>>> import numpy as np
>>> import numpy.linalg as la
>>> np.set_printoptions(suppress=True, linewidth=160)
>>> out = np.array([[1, 1], [0, 1], [2, 3]])
>>> K = np.tile(out, (2, 3))
>>> K
array([[1, 1, 1, 1, 1, 1],
       [0, 1, 0, 1, 0, 1],
       [2, 3, 2, 3, 2, 3],
       [1, 1, 1, 1, 1, 1],
       [0, 1, 0, 1, 0, 1],
       [2, 3, 2, 3, 2, 3]])
>>> out = K / la.norm(K, axis=1, keepdims=True)
>>> cov = out @ out.T
>>> round(float(np.degrees(np.arccos(np.clip(cov[1, 3], -1, 1)))), 3)
45.0
>>> (np.abs(cov) > 0.9).astype(int)
array([[1, 0, 1, 1, 0, 1],
       [0, 1, 0, 0, 1, 0],
       [1, 0, 1, 1, 0, 1],
       [1, 0, 1, 1, 0, 1],
       [0, 1, 0, 0, 1, 0],
       [1, 0, 1, 1, 0, 1]])
>>> np.round(la.norm(out, axis=1), 3)
array([1., 1., 1., 1., 1., 1.])
>>> Uu, sv, VT = la.svd(K)
>>> V = VT[:(sv > 1e-8).sum()]
>>> rng = np.random.default_rng(49110)
>>> x = K[3] + -3 * K[5] + rng.integers(2) * np.eye(6)[5]
>>> x
array([-5., -8., -5., -8., -5., -7.])
>>> np.round(np.diag(V.T @ V), 3)
array([0.333, 0.333, 0.333, 0.333, 0.333, 0.333])
>>> K.ravel(order="F")
array([1, 0, 2, 1, 0, 2, 1, 1, 3, 1, 1, 3, 1, 0, 2, 1, 0, 2, 1, 1, 3, 1, 1, 3, 1, 0, 2, 1, 0, 2, 1, 1, 3, 1, 1, 3])
>>> K.reshape(-1, 2)
array([[1, 1],
       [1, 1],
       [1, 1],
       [0, 1],
       [0, 1],
       [0, 1],
       [2, 3],
       [2, 3],
       [2, 3],
       [1, 1],
       [1, 1],
       [1, 1],
       [0, 1],
       [0, 1],
       [0, 1],
       [2, 3],
       [2, 3],
       [2, 3]])
>>> T = K.reshape(6, 2, -1)
>>> np.einsum("ihd,ihd->ih", T, T)
array([[ 3,  3],
       [ 1,  2],
       [17, 22],
       [ 3,  3],
       [ 1,  2],
       [17, 22]])
>>> T.sum(axis=1)
array([[2, 2, 2],
       [1, 1, 1],
       [5, 5, 5],
       [2, 2, 2],
       [1, 1, 1],
       [5, 5, 5]])
>>> np.swapaxes(T, 1, 2)[5]
array([[2, 3],
       [3, 2],
       [2, 3]])
>>> T[:, 0]
array([[1, 1, 1],
       [0, 1, 0],
       [2, 3, 2],
       [1, 1, 1],
       [0, 1, 0],
       [2, 3, 2]])
